% python3 -q
>>> import numpy as np
>>> import numpy.linalg as la
>>> np.set_printoptions(suppress=True, linewidth=120)
>>> rnd = lambda a: np.round(a, 1) + 0
>>> K = np.loadtxt("test8.csv", delimiter=",")
>>> print(K)
[[ 0.  6. -7.]
 [-2.  2. -9.]
 [-2.  2. -9.]]
>>> # rank 2
>>> t3 = np.stack([K, -2 * K, K[::-1]])
>>> print(t3.shape)
(3, 3, 3)
>>> print(np.einsum("bij,cij->bc", t3, t3))
[[ 263. -526.  239.]
 [-526. 1052. -478.]
 [ 239. -478.  263.]]
>>> print(la.matrix_rank(t3.reshape(3, -1)))
2
>>> print(t3.sum(axis=0))
[[-2. -4. -2.]
 [ 0.  0.  0.]
 [ 2.  4.  2.]]
>>> print((t3 @ K.T).shape)
(3, 3, 3)
>>> print(la.matrix_rank(t3))
[2 2 2]
>>> print(rnd(la.det(t3)))
[0. 0. 0.]
>>> U, sv, vt = la.svd(K)
>>> evecs = vt[:(sv > 1e-8).sum()]
>>> rng = np.random.default_rng(898)
>>> x = K[0] + -1 * K[1] + rng.integers(2) * np.eye(3)[0]
>>> print(x)
[2. 4. 2.]
>>> print(rnd(np.diag(evecs.T @ evecs)))
[0.2 0.9 0.9]
>>> print(np.allclose(evecs.T @ evecs @ x, x))
True
>>> print(rnd(np.trace(la.pinv(K) @ K)))
2.0
>>> print(rnd(K @ la.pinv(K) @ K))
[[ 0.  6. -7.]
 [-2.  2. -9.]
 [-2.  2. -9.]]
>>> other = K / la.norm(K, axis=1, keepdims=True)
>>> G = other @ other.T
>>> print((G - 2 * np.eye(3)).round(6).argmax(axis=1))
[1 2 1]
>>> print(np.degrees(np.arccos(np.clip(G[2, 1], -1, 1))))
0.0
>>> print(rnd(G[2]))
[0.9 1.  1. ]
>>> print(np.argwhere(np.triu(np.abs(G) > 0.95, 1)))
[[1 2]]
>>> mat = np.loadtxt("w.csv", delimiter=",")
>>> print(mat)
[[ -7.   4.   4.   9.   4.   5.  -5.   7.   7.]
 [ -6.   4.  -8.  -6.  -3.  -6.  -6.   7.   5.]
 [  8.   7.   2.  -6.   3.   8.  -3.   7.   2.]
 [-31.  20. -28. -15.  -8. -19. -29.  35.  27.]]
>>> U, sv, vt = la.svd(mat)
>>> evecs = vt[:(sv > 1e-8).sum()]
>>> x = mat[0] + 3 * mat[3] + rng.integers(2) * np.eye(9)[8]
>>> print(x)
[-100.   64.  -80.  -36.  -20.  -52.  -92.  112.   89.]
>>> print(rnd(evecs.T @ evecs))
[[ 0.6  0.1  0.1 -0.3  0.1  0.3  0.1 -0.1 -0.2]
 [ 0.1  0.2  0.  -0.1  0.1  0.1 -0.2  0.3  0.1]
 [ 0.1  0.   0.3  0.3  0.2  0.3  0.1 -0.1  0. ]
 [-0.3 -0.1  0.3  0.6  0.1  0.1  0.  -0.1  0.1]
 [ 0.1  0.1  0.2  0.1  0.1  0.2  0.   0.1  0. ]
 [ 0.3  0.1  0.3  0.1  0.2  0.4  0.   0.1  0. ]
 [ 0.1 -0.2  0.1  0.   0.   0.   0.2 -0.3 -0.2]
 [-0.1  0.3 -0.1 -0.1  0.1  0.1 -0.3  0.4  0.2]
 [-0.2  0.1  0.   0.1  0.   0.  -0.2  0.2  0.2]]
>>> print(la.matrix_rank(np.vstack([mat, x])))
4
>>> print(np.allclose(evecs.T @ evecs @ x, x))
False
>>> print(rnd(np.diag(evecs.T @ evecs)))
[0.6 0.2 0.3 0.6 0.1 0.4 0.2 0.4 0.2]
>>> M = np.loadtxt("x.csv", delimiter=",")
>>> print(M)
[[4. 0. 2. 0. 0. 0. 4. 4. 4. 2.]
 [6. 0. 3. 0. 0. 0. 6. 6. 6. 3.]
 [4. 0. 2. 0. 0. 0. 4. 4. 4. 2.]
 [0. 0. 0. 0. 0. 0. 0. 0. 0. 0.]
 [0. 0. 0. 0. 0. 0. 0. 0. 0. 0.]]
>>> rank = la.matrix_rank(M)
>>> print(rank)
1
>>> ns = la.svd(M)[2][rank:].T
>>> print(ns.shape)
(10, 9)
>>> print([int(la.matrix_rank(np.delete(M, i, axis=0))) for i in range(5)])
[1, 1, 1, 1, 1]
>>> print(rnd(ns @ ns.T))
[[ 0.8  0.  -0.1  0.   0.   0.  -0.2 -0.2 -0.2 -0.1]
 [ 0.   1.   0.   0.   0.   0.   0.   0.   0.   0. ]
 [-0.1  0.   0.9  0.   0.   0.  -0.1 -0.1 -0.1 -0.1]
 [ 0.   0.   0.   1.   0.   0.   0.   0.   0.   0. ]
 [ 0.   0.   0.   0.   1.   0.   0.   0.   0.   0. ]
 [ 0.   0.   0.   0.   0.   1.   0.   0.   0.   0. ]
 [-0.2  0.  -0.1  0.   0.   0.   0.8 -0.2 -0.2 -0.1]
 [-0.2  0.  -0.1  0.   0.   0.  -0.2  0.8 -0.2 -0.1]
 [-0.2  0.  -0.1  0.   0.   0.  -0.2 -0.2  0.8 -0.1]
 [-0.1  0.  -0.1  0.   0.   0.  -0.1 -0.1 -0.1  0.9]]
>>> print([int(la.matrix_rank(M[:i])) for i in range(1, len(M) + 1)])
[1, 1, 1, 1, 1]
>>> print([int(la.matrix_rank(M[:, :j + 1])) for j in range(10)])
[1, 1, 1, 1, 1, 1, 1, 1, 1, 1]
